In [1]: import numpy as np

In [2]: np.set_printoptions(precision=1, suppress=True, linewidth=200)

In [3]: def rd(a):
   ...:     return np.round(a, 1) + 0
   ...: 

In [4]: feats = np.array([[9, 0, 0, 1], [2, 7, 2, 0], [2, 3, 0, 3], [0, 1, 0, 1]])

In [5]: print(feats)
[[9 0 0 1]
 [2 7 2 0]
 [2 3 0 3]
 [0 1 0 1]]

In [6]: assert feats == feats.T
Traceback (most recent call last):
  Cell In[6], line 1
    assert feats == feats.T
ValueError: The truth value of an array with more than one element is ambiguous. Use a.any() or a.all()


In [7]: print((feats + feats.T) / 2)
[[9.  1.  1.  0.5]
 [1.  7.  2.5 0.5]
 [1.  2.5 0.  1.5]
 [0.5 0.5 1.5 1. ]]

In [8]: print(rd(np.sort(np.abs(np.linalg.eigvals(feats)))))
[0.2 0.3 7.6 9.2]

In [9]: print(np.allclose(feats @ feats.T, feats.T @ feats))
False

In [10]: print(feats @ feats)
[[81  1  0 10]
 [36 55 14  8]
 [24 24  6  5]
 [ 2  8  2  1]]

In [11]: print(rd(np.abs(np.linalg.eigvals(feats)).max()))
9.2

In [12]: print((feats - feats.T) / 2)
[[ 0.  -1.  -1.   0.5]
 [ 1.   0.  -0.5 -0.5]
 [ 1.   0.5  0.   1.5]
 [-0.5  0.5 -1.5  0. ]]

In [13]: print(np.trace(feats))
17

In [14]: print(rd(np.linalg.det(feats)))
-4.0

In [15]: f = np.array([0, -1, 1, 1])

In [16]: M2 = feats + np.outer(f, np.eye(4)[2])

In [17]: print(np.linalg.matrix_rank(np.linalg.inv(M2) - np.linalg.inv(feats), tol=1e-8))
1

In [18]: rng = np.random.default_rng(78851)

In [19]: lab = rng.permutation(4)

In [20]: print(lab)
[1 2 0 3]

In [21]: M2 = feats[lab][:, lab]

In [22]: print(np.diag(M2))
[7 0 9 1]

In [23]: print(M2)
[[7 2 2 0]
 [3 0 2 3]
 [0 0 9 1]
 [1 0 0 1]]

In [24]: print(np.allclose(M2, feats))
False

In [25]: print(np.trace(M2))
17

In [26]: print((M2 + M2.T) / 2)
[[7.  2.5 1.  0.5]
 [2.5 0.  1.  1.5]
 [1.  1.  9.  0.5]
 [0.5 1.5 0.5 1. ]]

In [27]: print(np.trace(M2))
17

In [28]: print(np.allclose(M2 @ M2.T, M2.T @ M2))
False

In [29]: print(np.linalg.matrix_power(M2, 4))
[[3461  870 5248  878]
 [1528  382 2962  467]
 [ 216   34 6617  828]
 [ 498  126  500   95]]

In [30]: print(rd(np.abs(np.linalg.eigvals(M2)).max()))
9.2

In [31]: J = np.array([[8.9, -7.4, 0.7, -7.9],
    ...:     [-2.1, -4.0, 1.5, -3.8],
    ...:     [-1.1, 0.6, -4.6, -3.5],
    ...:     [5.9, 2.6, 2.2, 3.0],
    ...:     [-9.5, 2.0, 1.7, -7.4],
    ...:     [-3.7, 1.3, 2.4, -2.8],
    ...:     [2.9, -1.9, -0.9, 6.5],
    ...:     [5.3, -2.1, -0.7, 3.4],
    ...:     [1.8, -9.0, -1.3, 1.8],
    ...:     [-8.1, 8.5, -10.7, -4.0],
    ...:     [-3.4, 2.0, -4.9, 5.0],
    ...:     [1.1, 0.1, 4.1, 4.4],
    ...:     [7.8, -2.2, -2.6, -6.9],
    ...:     [-9.0, 0.7, -0.6, 2.2],
    ...:     [0.0, 3.2, -0.9, -7.5]])

In [32]: basis = J[[9, 13]].astype(float)

In [33]: for _ in range(5):
    ...:     lab = np.linalg.norm(J[:, None] - basis, axis=-1).argmin(axis=1)
    ...:     basis = np.array([J[lab == j].mean(axis=0) for j in range(2)])
    ...: 

In [34]: print(lab)
[1 1 1 1 1 1 1 1 1 0 1 1 1 1 1]

In [35]: print(np.abs(basis[1] - basis[0]).argmax())
2

In [36]: print(np.bincount(lab))
[ 1 14]

In [37]: print(rd(basis[1] - basis[0]))
[ 8.4 -9.5 10.4  3. ]

In [38]: print(rd(basis))
[[ -8.1   8.5 -10.7  -4. ]
 [  0.4  -1.   -0.3  -1. ]]

In [39]: cov = np.cov(J, rowvar=False)

In [40]: print(rd(np.corrcoef(J.T)))
[[ 1.  -0.6  0.3  0.1]
 [-0.6  1.  -0.4  0. ]
 [ 0.3 -0.4  1.   0.1]
 [ 0.1  0.   0.1  1. ]]

In [41]: print(rd(np.polyfit(J[:, 0], J[:, 3], 1)))
[ 0.  -1.2]

In [42]: print(np.argwhere(np.triu(np.abs(np.corrcoef(J.T)) > 0.8, 1)))
[]

In [43]: print(cov.shape)
(4, 4)

In [44]: print(rd(np.corrcoef(J[:, 0], J[:, 3])[0, 1]))
0.1

In [45]: M2 = np.array([[8, 0], [1, 1], [6, 3], [1, 8]])

In [46]: M2 @ J
Traceback (most recent call last):
  Cell In[46], line 1
    M2 @ J
ValueError: matmul: Input operand 1 has a mismatch in its core dimension 0, with gufunc signature (n?,k),(k,m?)->(n?,m?) (size 15 is different from 2)


In [47]: print(np.vstack([J, M2.T]).shape)
(17, 4)

In [48]: print(rd(np.einsum("ij,ij->i", J, J)))
[196.9  37.1  35.   55.4 151.9  29.   55.1  44.6  89.2 268.4  64.6  37.4 120.   86.7  67.3]

In [49]: X = np.load("mat.npy")

In [50]: print(X)
[[1 0 1]
 [0 6 2]
 [1 2 3]]

In [51]: print(rd(np.poly(X)))
[  1. -10.  22.  -8.]

In [52]: print(np.kron(np.eye(2, dtype=int), X))
[[1 0 1 0 0 0]
 [0 6 2 0 0 0]
 [1 2 3 0 0 0]
 [0 0 0 1 0 1]
 [0 0 0 0 6 2]
 [0 0 0 1 2 3]]

In [53]: print(rd(np.linalg.eigvals(X)))
[0.5 2.5 7. ]

In [54]: print(rd(np.linalg.eigvals(X).sum().real))
10.0

In [55]: proj = np.triu(np.array([[-3, -1, 2], [2, 0, 0], [3, 0, 3]]), 1) + np.eye(3)

In [56]: M2 = proj @ X @ np.linalg.inv(proj)

In [57]: print(proj @ X - X @ proj)
[[ 2. -1.  2.]
 [ 0.  0.  0.]
 [ 0.  1. -2.]]

In [58]: print(M2)
[[ 3.  1. -1.]
 [ 0.  6.  2.]
 [ 1.  3.  1.]]

In [59]: x0 = np.array([9, -7, -8])

In [60]: target = X @ x0

In [61]: coef, lr = np.zeros(3), 1 / np.linalg.norm(X, 2) ** 2

In [62]: for i in range(3):
    ...:     coef -= lr * X.T @ (X @ coef - target)
    ...:     if i % 1 == 0: print(i, round(np.linalg.norm(X @ coef - target), 1))
    ...: 
0 5.7
1 5.4
2 5.2

In [63]: print(rd(np.linalg.cond(X)))
15.5

In [64]: vals, vecs = np.linalg.eigh(X)

In [65]: x0 = np.array([2, 0, 0])

In [66]: print(rd(vecs * np.sqrt(vals) @ vecs.T))
[[ 0.9 -0.1  0.4]
 [-0.1  2.4  0.5]
 [ 0.4  0.5  1.6]]

In [67]: print(rd(np.linalg.eigvalsh(X[1:, 1:])))
[2. 7.]

In [68]: M2 = np.array([[0, 3, -3], [-3, -1, 2]])

In [69]: basis = np.kron(M2, X)

In [70]: print(basis)
[[  0   0   0   3   0   3  -3   0  -3]
 [  0   0   0   0  18   6   0 -18  -6]
 [  0   0   0   3   6   9  -3  -6  -9]
 [ -3   0  -3  -1   0  -1   2   0   2]
 [  0 -18  -6   0  -6  -2   0  12   4]
 [ -3  -6  -9  -1  -2  -3   2   4   6]]

In [71]: print(basis.shape)
(6, 9)
